In [1]: import numpy as np

In [2]: from numpy import linalg as LA

In [3]: np.set_printoptions(precision=2, suppress=True, linewidth=160)

In [4]: W0 = np.loadtxt("w.csv", delimiter=",")

In [5]: print(W0)
[[-1.  0.  0.  0.  0.  0.]
 [ 0.  0.  0. -2.  1.  1.]
 [ 0.  0. -1.  0.  0.  0.]
 [ 0. -2.  0.  3. -2. -2.]
 [ 0.  1.  0. -2.  0.  1.]
 [ 0.  1.  0. -2.  1.  0.]]

In [6]: # 3 groups of indices that never mix

In [7]: vec = np.array([3, -4, -2, -5, 1, 1])

In [8]: rhs = W0 @ vec

In [9]: b, lr = np.zeros(6), 1 / LA.norm(W0, 2) ** 2

In [10]: for i in range(300):
    ...:     b -= lr * W0.T @ (W0 @ b - rhs)
    ...:     if i % 50 == 0: print(i, round(LA.norm(W0 @ b - rhs), 2))
    ...: 
0 6.66
50 1.63
100 0.4
150 0.1
200 0.02
250 0.01

In [11]: print(round(float(LA.cond(W0)), 2))
6.0

In [12]: print(round(float(LA.eigvalsh(W0).min()), 2))
-1.0

In [13]: print(LA.matrix_rank(W0))
6

In [14]: print(np.count_nonzero(W0))
15

In [15]: LA.rank(W0)
Traceback (most recent call last):
  Cell In[15], line 1
    LA.rank(W0)
AttributeError: module 'numpy.linalg' has no attribute 'rank'


In [16]: print(W0.shape)
(6, 6)

In [17]: M2 = W0 / np.sqrt((W0 ** 2).mean(axis=1, keepdims=True))

In [18]: print(W0 - W0.mean(axis=1, keepdims=True))
[[-0.83  0.17  0.17  0.17  0.17  0.17]
 [ 0.    0.    0.   -2.    1.    1.  ]
 [ 0.17  0.17 -0.83  0.17  0.17  0.17]
 [ 0.5  -1.5   0.5   3.5  -1.5  -1.5 ]
 [ 0.    1.    0.   -2.    0.    1.  ]
 [ 0.    1.    0.   -2.    1.    0.  ]]

In [19]: vec = np.array([1, 2, -2, -1, -1, -2])

In [20]: rhs = W0 @ vec

In [21]: print(rhs)
[-1. -1.  2. -1.  2.  3.]

In [22]: print(LA.solve(W0, 5 * rhs))
[  5.  10. -10.  -5.  -5. -10.]

In [23]: print(np.round(LA.solve(W0.T, W0[4]), 2) + 0)
[0. 0. 0. 0. 1. 0.]

In [24]: print(LA.solve(W0, W0[:, 2]))
[-0. -0.  1. -0. -0. -0.]

In [25]: print(LA.solve(W0, rhs + W0[:, 4]))
[ 1.  2. -2. -1. -0. -2.]

In [26]: print(LA.solve(W0, rhs))
[ 1.  2. -2. -1. -1. -2.]

In [27]: E = np.loadtxt("x.csv", delimiter=",")

In [28]: print(E)
[[0. 0. 0.]
 [1. 3. 0.]
 [1. 1. 0.]
 [0. 0. 1.]
 [1. 3. 0.]
 [0. 0. 0.]
 [0. 0. 0.]
 [1. 1. 0.]
 [0. 0. 0.]
 [0. 2. 1.]
 [0. 0. 0.]
 [0. 0. 1.]
 [1. 1. 0.]
 [1. 1. 0.]
 [0. 0. 1.]
 [0. 0. 0.]
 [0. 0. 0.]
 [0. 2. 0.]
 [0. 0. 1.]
 [0. 0. 0.]
 [0. 2. 0.]
 [0. 2. 0.]
 [1. 3. 0.]
 [0. 0. 1.]
 [1. 1. 0.]
 [0. 0. 0.]
 [0. 2. 0.]
 [0. 0. 0.]
 [0. 2. 0.]
 [0. 0. 0.]]

In [29]: Xs = E - E.mean(axis=0)

In [30]: evecs = LA.svd(Xs)[2][:1]

In [31]: M2 = Xs - Xs @ evecs.T @ evecs

In [32]: print((Xs @ evecs.T).std(axis=0))
[1.09]

In [33]: print(np.diag(evecs.T @ evecs))
[0.06 0.93 0.01]

In [34]: print(LA.norm(M2, axis=1).round(6).argmax())
9

In [35]: Xs = E - E.mean(axis=0)

In [36]: left, s, vt = LA.svd(Xs, full_matrices=False)

In [37]: print(np.abs(left[:, 0]).argmax())
1

In [38]: print(LA.matrix_rank(Xs))
3

In [39]: print(np.searchsorted(np.cumsum(s ** 2) / (s ** 2).sum(), 0.9) + 1)
2

In [40]: M2 = np.c_[E[:, :2] @ np.array([[2, 3], [1, 0]]), np.array([1, 1, 0, 0, 2, 0, 2, 0, 0, 1, 0, 1, 1, 2, 2, 2, 2, 1, 1, 2, 1, 2, 2, 1, 2, 0, 1, 1, 1, 2])]

In [41]: print(M2)
[[0. 0. 1.]
 [5. 3. 1.]
 [3. 3. 0.]
 [0. 0. 0.]
 [5. 3. 2.]
 [0. 0. 0.]
 [0. 0. 2.]
 [3. 3. 0.]
 [0. 0. 0.]
 [2. 0. 1.]
 [0. 0. 0.]
 [0. 0. 1.]
 [3. 3. 1.]
 [3. 3. 2.]
 [0. 0. 2.]
 [0. 0. 2.]
 [0. 0. 2.]
 [2. 0. 1.]
 [0. 0. 1.]
 [0. 0. 2.]
 [2. 0. 1.]
 [2. 0. 2.]
 [5. 3. 2.]
 [0. 0. 1.]
 [3. 3. 2.]
 [0. 0. 0.]
 [2. 0. 1.]
 [0. 0. 1.]
 [2. 0. 1.]
 [0. 0. 2.]]

In [42]: print(np.round(LA.norm(M2 - E @ LA.lstsq(E, M2)[0], axis=0), 2) + 0)
[0.   0.   5.54]

In [43]: print(LA.matrix_rank(np.c_[E, M2]))
4
